$ python3 -q
>>> import numpy as np
>>> from numpy import linalg as LA
>>> np.set_printoptions(precision=3, suppress=True, linewidth=100, legacy="1.25")
>>> tidy = lambda a: np.round(a, 3) + 0
>>> E = np.load("mat.npy")
>>> tidy(E)
array([[ -8.524,  -2.671,  -0.107,  -7.217,  16.374],
       [ 13.083,  -6.581,   8.688,  10.106,   2.812],
       [  0.167,  -6.918,   5.564,  -0.492,  17.914],
       [ -7.094,   8.201,  -8.407,  -5.059, -13.644],
       [ 13.863,  -3.836,   6.702,  10.994,  -5.228],
       [  7.196,  -8.204,   8.436,   5.142,  13.539],
       [ 13.849,  -5.194,   7.782,  10.859,  -1.66 ],
       [ 12.448,  -7.102,   8.936,   9.539,   4.875],
       [-13.876,   3.911,  -6.765, -10.997,   5.047],
       [ -2.467,   7.553,  -6.675,  -1.331, -17.045],
       [-11.874,   7.426,  -9.044,  -9.04 ,  -6.353],
       [ -8.966,  -2.352,  -0.478,  -7.55 ,  16.026],
       [  6.564,  -8.176,   8.249,   4.627,  14.164],
       [ -0.028,   6.873,  -5.492,   0.602, -17.951],
       [  8.39 ,   2.765,  -0.003,   7.116, -16.472],
       [ 11.703,  -7.504,   9.062,   8.893,   6.748]])
>>> other = E / np.sqrt((E ** 2).mean(axis=1, keepdims=True))
>>> tidy(LA.norm(other, axis=1))
array([2.236, 2.236, 2.236, 2.236, 2.236, 2.236, 2.236, 2.236, 2.236, 2.236, 2.236, 2.236, 2.236,
       2.236, 2.236, 2.236])
>>> LA.matrix_rank(E - E.mean(axis=1, keepdims=True))
2
>>> A = np.load("sample6.npy")
>>> A
array([[2, 2, 2, 2],
       [2, 4, 4, 4],
       [2, 4, 6, 6],
       [2, 4, 6, 8]])
>>> w, vecs = LA.eigvalsh(A)
Traceback (most recent call last):
  File "<python-input-11>", line 1, in <module>
    w, vecs = LA.eigvalsh(A)
    ^^^^^^^
ValueError: too many values to unpack (expected 2)
>>> w, vecs = LA.eigh(A)
>>> tidy(w)
array([ 0.566,  0.852,  2.   , 16.582])
>>> tidy(vecs @ np.diag(w) @ vecs.T)
array([[2., 2., 2., 2.],
       [2., 4., 4., 4.],
       [2., 4., 6., 6.],
       [2., 4., 6., 8.]])
>>> np.unique(w.round(6) + 0, return_counts=True)[1]
array([1, 1, 1, 1])
>>> tidy(LA.eigvalsh(A + -2 * np.eye(4)))
array([-1.434, -1.148,  0.   , 14.582])
>>> np.abs(vecs[:, -1]).round(6).argmax()
3
>>> (w > 1e-8).sum(), (w < -1e-8).sum()
(4, 0)
>>> vec = np.array([9, 4, 7, 1])
>>> target = A @ vec
>>> b, lr = np.zeros(4), 1 / LA.norm(A, 2) ** 2
>>> for i in range(4):
...     b -= lr * A.T @ (A @ b - target)
...     if i % 1 == 0: print(i, round(LA.norm(A @ b - target), 3))
... 
0 13.999
1 13.804
2 13.613
3 13.424
>>> tidy(LA.cond(A))
29.284
>>> tidy(b)
array([2.177, 3.836, 4.892, 5.33 ])
>>> tidy(LA.det(A[::-1]))
16.0
>>> tidy(LA.eigvals(A))
array([16.582,  2.   ,  0.852,  0.566])
>>> np.einsum("ij,ji->", A, A)
280
>>> np.kron(np.eye(2, dtype=int), A)
array([[2, 2, 2, 2, 0, 0, 0, 0],
       [2, 4, 4, 4, 0, 0, 0, 0],
       [2, 4, 6, 6, 0, 0, 0, 0],
       [2, 4, 6, 8, 0, 0, 0, 0],
       [0, 0, 0, 0, 2, 2, 2, 2],
       [0, 0, 0, 0, 2, 4, 4, 4],
       [0, 0, 0, 0, 2, 4, 6, 6],
       [0, 0, 0, 0, 2, 4, 6, 8]])
>>> tidy(LA.det(2 * A)), tidy(LA.det(A))
(256.0, 16.0)
>>> tidy(np.poly(A))
array([  1., -20.,  60., -56.,  16.])
>>> low = LA.cholesky(A)
>>> tidy(A / np.sqrt(np.outer(np.diag(A), np.diag(A))))
array([[1.   , 0.707, 0.577, 0.5  ],
       [0.707, 1.   , 0.816, 0.707],
       [0.577, 0.816, 1.   , 0.866],
       [0.5  , 0.707, 0.866, 1.   ]])
>>> tidy(np.diag(low) ** 2)
array([2., 2., 2., 2.])
>>> LA.eigvalsh(A).min() > 0
True
>>> u = np.array([5, -7, -5, -8]) + 0.5
>>> X = np.outer(u, u) / (u @ u)
>>> tidy(X)
array([[ 0.203, -0.24 , -0.166, -0.277],
       [-0.24 ,  0.284,  0.196,  0.327],
       [-0.166,  0.196,  0.136,  0.227],
       [-0.277,  0.327,  0.227,  0.378]])
>>> U, s, Vh = LA.svd(X)
>>> np.argmax(s[:-1] / (s[1:] + 1e-6)) + 1
1
>>> tidy(s)
array([1., 0., 0., 0.])
>>> other = U[:, :1] @ np.diag(s[:1]) @ Vh[:1]
>>> tidy(other)
array([[ 0.203, -0.24 , -0.166, -0.277],
       [-0.24 ,  0.284,  0.196,  0.327],
       [-0.166,  0.196,  0.136,  0.227],
       [-0.277,  0.327,  0.227,  0.378]])
>>> LA.matrix_rank(X, rtol=0.05)
1
>>> tidy(LA.norm(X - other, 2)), tidy(s[1])
(0.0, 0.0)
>>> tidy(LA.norm(A, 2))
16.582
>>> tidy(LA.norm(A, axis=0))
array([ 4.   ,  7.211,  9.592, 10.954])
>>> tidy(LA.norm(A[1] - A[3]))
4.472
>>> tidy(LA.norm(A[1], 1)), tidy(LA.norm(A[1], np.inf))
(14.0, 4.0)
>>> tidy(LA.norm(A, 1)), tidy(LA.norm(A, np.inf))
(20.0, 20.0)
>>> LA.norm(A, axis=1).argmax()
3
>>> M = np.load("run10.npy")
>>> M
array([[ 0,  2, -1, -2],
       [ 0,  0,  3,  2],
       [ 1, -3, -3,  1],
       [ 2,  2,  0, -2],
       [ 1, -3, -3,  1],
       [ 3,  0,  1,  3]])
>>> vec = np.array([-3, -4, 1, 0])
>>> target = M @ vec
>>> target
array([ -9,   3,   6, -14,   6,  -8])
>>> tidy(LA.lstsq(M, target)[0])
array([-3., -4.,  1.,  0.])
>>> rng = np.random.default_rng(26460)
>>> target = target + 0.02 * rng.normal(size=6)
>>> tidy(target)
array([ -9.022,   3.   ,   5.991, -13.974,   5.999,  -8.028])
>>> b, *_ = LA.lstsq(M, target)
>>> [round(float(LA.norm(LA.solve(M.T @ M + lam * np.eye(4), M.T @ target))), 2) for lam in (0, 1, 10, 100)]
[5.12, 4.52, 2.96, 0.78]
>>> tidy(LA.norm(target - M @ b))
0.011
>>> tidy(M.T @ (target - M @ b))
array([0., 0., 0., 0.])
>>> tidy(b)
array([-2.989, -4.026,  1.021, -0.028])
>>> proj = M @ LA.solve(M.T @ M, M.T)
>>> LA.matrix_rank(np.eye(6) - proj)
2
>>> np.trace(proj)
4.0
>>> np.allclose(proj @ proj, proj)
True
>>> tidy(np.diag(proj))
array([0.622, 0.507, 0.452, 0.998, 0.452, 0.969])
>>> tidy(proj @ M[:, 0])
array([0., 0., 1., 2., 1., 3.])
>>> tidy(LA.eigvalsh(proj))
array([0., 0., 1., 1., 1., 1.])
>>> other = np.c_[M[:, :3] @ np.array([[9, 9, 2], [7, 9, 1], [0, 5, 9]]), np.array([1, 3, -3, -1, -2, 3])]
>>> other
array([[ 14,  13,  -7,   1],
       [  0,  15,  27,   3],
       [-12, -33, -28,  -3],
       [ 32,  36,   6,  -1],
       [-12, -33, -28,  -2],
       [ 27,  32,  15,   3]])
>>> tidy(LA.norm(other - M @ LA.lstsq(M, other)[0], axis=0))
array([0.   , 0.   , 0.   , 1.269])
>>> LA.matrix_rank(other)
4
>>> tidy(LA.norm(LA.qr(M)[0].T @ other, axis=0) ** 2 / ((other ** 2).sum(axis=0) + 1e-12))
array([1.   , 1.   , 1.   , 0.951])
>>> Q, vecs = LA.qr(M[:, :3])[0], LA.qr(M[:, 3:])[0]
>>> s = LA.svd(Q.T @ vecs, compute_uv=False)
>>> tidy(s)
array([0.949])
>>> tidy(np.degrees(np.arccos(s.clip(0, 1))))
array([18.316])
>>> tidy(LA.norm(Q @ Q.T - vecs @ vecs.T, 2))
1.0
>>> u, v = M[2], M[5]
>>> u @ u
20
>>> pr = (u @ v) / (u @ u) * u
>>> tidy((v - pr) @ u)
0.0
>>> np.outer(u, v)
array([[ 3,  0,  1,  3],
       [-9,  0, -3, -9],
       [-9,  0, -3, -9],
       [ 3,  0,  1,  3]])
>>> tidy(v - pr)
array([2.85, 0.45, 1.45, 2.85])
>>> feats = np.load("block18.npy")
>>> tidy(feats)
array([[ 0.318, -0.093,  0.012,  0.213, -0.238,  0.325],
       [-0.093,  0.55 ,  0.363, -0.301, -0.029,  0.125],
       [ 0.012,  0.363,  0.257, -0.159, -0.078,  0.167],
       [ 0.213, -0.301, -0.159,  0.252, -0.115,  0.118],
       [-0.238, -0.029, -0.078, -0.115,  0.197, -0.285],
       [ 0.325,  0.125,  0.167,  0.118, -0.285,  0.425]])
>>> w1 = np.array([[3, 1, 3, 1, 3, 0],
...     [1, 0, 3, 1, 1, 2],
...     [0, 3, 1, 3, 1, 3],
...     [0, 0, 2, 2, 1, 0],
...     [0, 2, 3, 1, 3, 1],
...     [0, 0, 1, 1, 2, 0]])
>>> b = np.array([1, 2, 3, 3, 2, 3])
>>> hid = np.maximum(feats @ w1 + b, 0)
>>> (hid > 0).mean(axis=0)
array([1., 1., 1., 1., 1., 1.])
>>> LA.matrix_rank(hid)
3
>>> C = np.array([[1, 0], [1, 1], [3, 0], [3, -1], [-2, -3], [-1, -1]])
>>> w1 @ C
array([[10, -9],
       [ 9, -6],
       [10, -6],
       [10, -5],
       [ 7, -9],
       [ 2, -7]])
>>> LA.matrix_rank(feats, rtol=0.1)
2
>>> np.argsort(-LA.norm(feats, axis=0).round(6), kind="stable")[:3]
array([1, 5, 0])
>>> tidy(LA.norm(feats, 2) / LA.norm(feats))
0.707
>>> mat = np.load("a.npy")
>>> mat
array([[3, 2, 1],
       [0, 1, 3],
       [3, 2, 1],
       [3, 3, 2],
       [0, 1, 2]])
>>> u, v = mat[2], mat[0]
>>> u @ u
14
>>> u @ v
14
>>> pr = (u @ v) / (u @ u) * u
>>> tidy(LA.norm(u + v) ** 2 + LA.norm(u - v) ** 2)
56.0
>>> LA.matrix_rank(np.outer(u, v))
1
>>> (v - pr) @ u
0.0
>>> vec = np.array([-1, 1, 3])
>>> target = mat @ vec
>>> tidy(LA.pinv(mat) @ mat)
array([[1., 0., 0.],
       [0., 1., 0.],
       [0., 0., 1.]])
>>> tidy(LA.solve(mat.T @ mat, mat.T @ target))
array([-1.,  1.,  3.])
>>> target = target + 0.1 * rng.normal(size=5)
>>> tidy(target)
array([ 2.02 , 10.073,  2.187,  6.146,  7.019])
>>> b, *_ = LA.lstsq(mat, target)
>>> tidy(b)
array([-0.974,  1.007,  3.018])
>>> b.round()
array([-1.,  1.,  3.])
>>> tidy(LA.norm(target - mat @ b))
0.122
>>> s = 10 * 0.7 ** np.arange(3)
>>> m1 = rng.normal(size=(21, 3)) * rng.permutation(s)
>>> tidy(m1)
array([[  1.7  ,  -8.508,  15.859],
       [ -0.597,   1.851,   8.342],
       [  6.653,   5.646,   4.493],
       [ -3.629,  -5.303,   7.473],
       [ 21.436,  -2.35 ,   3.416],
       [  4.891,   0.415,  -4.238],
       [  1.238,  -4.473,   1.937],
       [  0.897,  -2.805,  -4.269],
       [  9.399,   5.732,   8.972],
       [ -2.518,  -2.39 ,  -8.18 ],
       [  5.839,  -0.747,   4.438],
       [  7.8  ,  -0.333,   0.816],
       [  6.   ,  -4.265,   9.768],
       [ -7.215,   0.206,  -5.032],
       [ -5.45 ,   3.445,   8.668],
       [ 10.086,  -7.486,   5.677],
       [  4.372,  -4.7  ,   4.93 ],
       [  5.179,  -2.953,   4.82 ],
       [ -1.495,   3.518,  -5.382],
       [ 11.453,   0.787,   2.953],
       [-11.786,  -0.056,   1.508]])
>>> Xs = (m1 - m1.mean(axis=0)) / m1.std(axis=0)
>>> np.argwhere(np.abs(Xs) > 2)
array([[ 0,  2],
       [ 4,  0],
       [20,  0]])
>>> Xs.std(axis=0)
array([1., 1., 1.])
>>> b = LA.lstsq(np.delete(Xs, 0, axis=1), Xs[:, 0])[0]
>>> tidy(b)
array([-0.023,  0.204])
>>> idx = m1[:, 2] > np.median(m1[:, 2])
>>> u = m1[idx].mean(axis=0) - m1[~idx].mean(axis=0)
>>> tidy(u)
array([ 0.595, -0.906,  8.994])
>>> np.argsort(-np.abs(u).round(6), kind="stable")
array([2, 1, 0])
>>> proj = m1 @ LA.solve(m1.T @ m1, m1.T)
>>> np.trace(proj)
3.0
>>> tidy(proj @ m1[:, 2])
array([15.859,  8.342,  4.493,  7.473,  3.416, -4.238,  1.937, -4.269,  8.972, -8.18 ,  4.438,
        0.816,  9.768, -5.032,  8.668,  5.677,  4.93 ,  4.82 , -5.382,  2.953,  1.508])
>>> LA.matrix_rank(np.eye(21) - proj)
18
>>> np.allclose(proj @ proj, proj)
True
>>> vec = np.array([-1, 0, 0])
>>> target = m1 @ vec
>>> tidy(LA.lstsq(m1, target)[0])
array([-1.,  0.,  0.])
>>> tidy(LA.solve(m1.T @ m1, m1.T @ target))
array([-1.,  0.,  0.])
>>> try:
...     LA.solve(m1, target)
... except LA.LinAlgError as e:
...     print("failed:", e)
... 
failed: Last 2 dimensions of the array must be square
>>> target = target + 0.3 * rng.normal(size=21)
>>> tidy(target)
array([ -2.124,   0.813,  -6.433,   3.377, -21.556,  -4.66 ,  -1.132,  -1.015,  -9.297,   2.13 ,
        -6.304,  -7.564,  -5.956,   7.297,   5.034, -10.315,  -3.821,  -5.502,   2.173, -11.382,
        11.971])
>>> b, *_ = LA.lstsq(m1, target)
>>> tidy(b)
array([-0.996,  0.025, -0.009])
>>> b.round()
array([-1.,  0., -0.])
>>> tidy(m1.T @ (target - m1 @ b))
array([0., 0., 0.])
>>> Xs = m1 - m1.mean(axis=0)
>>> U, s, Vh = LA.svd(Xs, full_matrices=False)
>>> tidy(Xs.mean(axis=0))
array([0., 0., 0.])
>>> tidy(s)
array([34.08 , 25.668, 16.874])
>>> np.searchsorted(np.cumsum(s ** 2) / (s ** 2).sum(), 0.9) + 1
3
>>> tidy(Vh[0] * np.sign(Vh[0, np.abs(Vh[0]).argmax()]))
array([ 0.912, -0.09 ,  0.399])
>>> tidy(np.abs(Vh[-1]))
array([0.006, 0.972, 0.234])
>>> LA.matrix_rank(Xs)
3
>>> tidy((s ** 2).sum() ** 2 / (s ** 4).sum())
2.377
>>> np.abs(Vh[0]).argmax()
0
>>> other = np.array([[0, 2]])
>>> F = np.block([[np.zeros((1, 1)), other], [other.T, np.zeros((2, 2))]])
>>> F
array([[0., 0., 2.],
       [0., 0., 0.],
       [2., 0., 0.]])
>>> w, vecs = LA.eigh(F)
>>> vec = np.array([2, 1, 2])
>>> np.abs(F).sum(axis=1).max(), np.abs(w).max()
(2.0, 2.0)
>>> vec @ F @ vec
16.0
